$ python -q
>>> import numpy as np
>>> np.set_printoptions(precision=2, suppress=True, linewidth=120)
>>> def rd(a):
...     return np.round(a, 2) + 0
... 
>>> A = np.loadtxt("mat.csv", delimiter=",")
>>> A
array([[1.  , 0.9 , 0.81, 0.73, 0.66, 0.59, 0.53, 0.48],
       [0.9 , 1.  , 0.9 , 0.81, 0.73, 0.66, 0.59, 0.53],
       [0.81, 0.9 , 1.  , 0.9 , 0.81, 0.73, 0.66, 0.59],
       [0.73, 0.81, 0.9 , 1.  , 0.9 , 0.81, 0.73, 0.66],
       [0.66, 0.73, 0.81, 0.9 , 1.  , 0.9 , 0.81, 0.73],
       [0.59, 0.66, 0.73, 0.81, 0.9 , 1.  , 0.9 , 0.81],
       [0.53, 0.59, 0.66, 0.73, 0.81, 0.9 , 1.  , 0.9 ],
       [0.48, 0.53, 0.59, 0.66, 0.73, 0.81, 0.9 , 1.  ]])
>>> # equal to its transpose
>>> vec = np.array([1, 2, 0, 0, 1, -1, 2, 0])
>>> rhs = A @ vec
>>> b, lr = np.zeros(8), 1 / np.linalg.norm(A, 2) ** 2
>>> for i in range(300):
...     b -= lr * A.T @ (A @ b - rhs)
...     if i % 50 == 0: print(i, round(np.linalg.norm(A @ b - rhs), 2))
... 
0 0.75
50 0.38
100 0.31
150 0.27
200 0.25
250 0.23
>>> rd(b)
array([1.15, 1.04, 0.7 , 0.42, 0.34, 0.33, 0.5 , 0.49])
>>> rd(np.linalg.cond(A))
np.float64(110.93)
>>> M = np.array([[-6, 4, 5, 0], [4, 2, -2, -2], [5, -2, -6, -4], [0, -2, -4, 4]])
>>> w, vecs = np.linalg.eig(M)
>>> rd(np.sort(np.linalg.eigvals(M.T)))
array([-12.9 ,  -2.32,   2.67,   6.56])
>>> w, vecs = np.linalg.eigh(M)
>>> vec = np.array([1, 0, 2, 1])
>>> rd(vecs * np.maximum(w, 0) @ vecs.T)
array([[ 0.58,  1.27,  0.33, -1.09],
       [ 1.27,  3.16,  0.27, -1.41],
       [ 0.33,  0.27,  0.72, -1.82],
       [-1.09, -1.41, -1.82,  4.76]])
>>> vec @ M @ vec
np.int64(-22)
>>> rd(vec @ M @ vec / (vec @ vec)), rd(w[0]), rd(w[-1])
(np.float64(-3.67), np.float64(-12.9), np.float64(6.56))
>>> rd(np.linalg.eigvalsh(M[1:, 1:]))
array([-8.06,  2.21,  5.85])
>>> (np.sign(vecs[:, -1].round(6)) == np.sign(vecs[0, -1].round(6))).astype(int)
array([1, 1, 1, 0])
